>>> import numpy as np
>>> np.set_printoptions(precision=3, suppress=True, linewidth=200)
>>> tidy = lambda a: np.round(a, 3) + 0
>>> feats = np.loadtxt("data.csv", delimiter=",")
>>> feats
array([[-27.315,   3.619,  21.916,  10.379,  12.822,  -2.794],
       [  7.181,   5.593,  12.505,  -7.639,   3.589,  -0.083],
       [-15.617,   1.511,  21.832,  -4.367,  10.364,  -5.821],
       [ 10.775,   0.458,  29.088,   6.507,   3.78 ,  -1.57 ],
       [  5.344,   3.708, -15.992,  -2.51 ,   0.996,   3.48 ],
       [ -3.285,  -1.053,  11.185,  18.742,  19.683,  -0.23 ],
       [ -7.399,   9.779,  13.94 ,   5.274,  -8.042,  -4.037],
       [  6.905,   0.292, -23.074,  -6.835,  -2.355,  -0.878],
       [-10.982,  -4.379,  15.515,  -4.911, -11.598,   2.197],
       [  1.832,  -6.94 ,   3.626,  -5.865,   9.347,   4.028],
       [  1.568,  -7.191, -21.631,   8.239,  -1.909,   3.711],
       [  1.508,   8.951,  16.442,  16.856,  -5.505,  -5.212],
       [-19.881,   7.197,  20.61 ,  -4.443,   9.42 ,   1.489],
       [ -4.713,  -0.772,  26.363,  15.096,  -1.626,  -6.078],
       [  1.443,  -3.345, -10.923,  -3.586,   1.198,   2.021],
       [  8.186,  -1.061, -32.341,  -9.058,  -6.502,  -4.856],
       [  7.004,  -0.092, -24.969,  -2.3  ,  -1.155,   0.085],
       [ 30.259,   4.164,   0.795,   8.765,   0.165,  -0.775],
       [ -3.397,  -9.484, -33.759, -11.534,  -6.899,   5.025],
       [ -7.687,   2.683, -24.188,  -8.951,   5.908,  -0.704],
       [ 39.92 ,  -4.584,  -4.235,   1.353,  -0.12 ,  -9.309],
       [ -8.686,  -8.828,   1.633,   2.476,   0.209,  -3.044],
       [ -2.691,  -0.747, -18.327,  -0.877,  -1.493,  -3.524],
       [  3.181,   3.554, -36.805,  13.102,  -1.112,  -4.249],
       [ 26.107,   0.518, -18.281,   4.617,  -5.879,   3.979],
       [  0.84 ,   3.119,  27.962,  -9.61 ,   1.251,   0.894],
       [ 29.178,  -0.185,   9.313,   0.359,  -1.417,  -1.678],
       [ -0.739,   3.208, -19.325,   1.367,   3.207,  -5.181]])
>>> Ac = feats - feats.mean(axis=1)
Traceback (most recent call last):
  File "<python-input-5>", line 1, in <module>
    Ac = feats - feats.mean(axis=1)
         ~~~~~~^~~~~~~~~~~~~~~~~~~~
ValueError: operands could not be broadcast together with shapes (28,6) (28,) 
>>> Ac = feats - feats.mean(axis=0)
>>> U, sigma, VT = np.linalg.svd(Ac, full_matrices=False)
>>> tidy((sigma ** 2).sum() ** 2 / (sigma ** 4).sum())
np.float64(2.431)
>>> tidy(sigma)
array([113.649,  74.019,  43.188,  31.731,  24.439,  16.767])
>>> (np.sign(U[:, 0]) == np.sign(U[0, 0])).astype(int)
array([1, 1, 1, 1, 0, 1, 1, 0, 1, 1, 0, 1, 1, 1, 0, 0, 0, 0, 0, 0, 0, 1, 0, 0, 0, 1, 1, 0])
>>> tidy(np.abs(VT[-1]))
array([0.022, 0.277, 0.004, 0.121, 0.034, 0.952])
>>> tidy(VT[0] * np.sign(VT[0, np.abs(VT[0]).argmax()]))
array([-0.294,  0.073,  0.938,  0.107,  0.126, -0.028])
>>> np.abs(U[:, 0]).argmax()
np.int64(0)
>>> tidy(sigma ** 2 / (sigma ** 2).sum())
array([0.583, 0.247, 0.084, 0.045, 0.027, 0.013])
